In [1]: import numpy as np

In [2]: import numpy.linalg as la

In [3]: np.set_printoptions(precision=1, suppress=True, linewidth=160)

In [4]: m1 = np.load("x.npy")

In [5]: print(m1)
[[ 1 -1  0  3  0  1  0 -2 -2  1  0]
 [ 2  0  1  4  1  2  1 -1 -1  2  1]
 [ 1 -1  0  3  0  1  0 -2 -2  1  0]
 [ 2  0  1  4  1  2  1 -1 -1  2  1]
 [ 2  0  1  4  1  2  1 -1 -1  2  1]
 [ 2  0  1  4  1  2  1 -1 -1  2  1]
 [ 2  0  1  4  1  2  1 -1 -1  2  1]
 [ 2  0  1  4  1  2  1 -1 -1  2  1]
 [ 1 -1  0  3  0  1  0 -2 -2  1  0]
 [ 3  1  2  5  2  3  2  0  0  3  2]]

In [6]: # null space of dimension 9

In [7]: print(m1.shape)
(10, 11)

In [8]: print(np.count_nonzero(m1))
90

In [9]: print(m1.mean(axis=0))
[ 1.8 -0.2  0.8  3.8  0.8  1.8  0.8 -1.2 -1.2  1.8  0.8]

In [10]: print(np.round(la.svd(m1, compute_uv=False), 1) + 0)
[17.6  5.2  0.   0.   0.   0.   0.   0.   0.   0. ]

In [11]: print(np.diff(m1, axis=0))
[[ 1  1  1  1  1  1  1  1  1  1  1]
 [-1 -1 -1 -1 -1 -1 -1 -1 -1 -1 -1]
 [ 1  1  1  1  1  1  1  1  1  1  1]
 [ 0  0  0  0  0  0  0  0  0  0  0]
 [ 0  0  0  0  0  0  0  0  0  0  0]
 [ 0  0  0  0  0  0  0  0  0  0  0]
 [ 0  0  0  0  0  0  0  0  0  0  0]
 [-1 -1 -1 -1 -1 -1 -1 -1 -1 -1 -1]
 [ 2  2  2  2  2  2  2  2  2  2  2]]

In [12]: la.rank(m1)
Traceback (most recent call last):
  Cell In[12], line 1
    la.rank(m1)
AttributeError: module 'numpy.linalg' has no attribute 'rank'


In [13]: print(la.cond(m1) > 100)
True

In [14]: print([round(float(x), 1) for x in la.svd(m1, compute_uv=False)[:3]])
[17.6, 5.2, 0.0]

In [15]: print(la.matrix_rank(m1, rtol=0.1))
2

In [16]: u, r1 = m1[5], m1[9]

In [17]: print(u @ u)
34

In [18]: pr = (u @ r1) / (u @ u) * u

In [19]: print(r1 - pr)
[ 0.3  1.   0.6 -0.4  0.6  0.3  0.6  1.4  1.4  0.3  0.6]

In [20]: print(la.matrix_rank(np.outer(u, r1)))
1
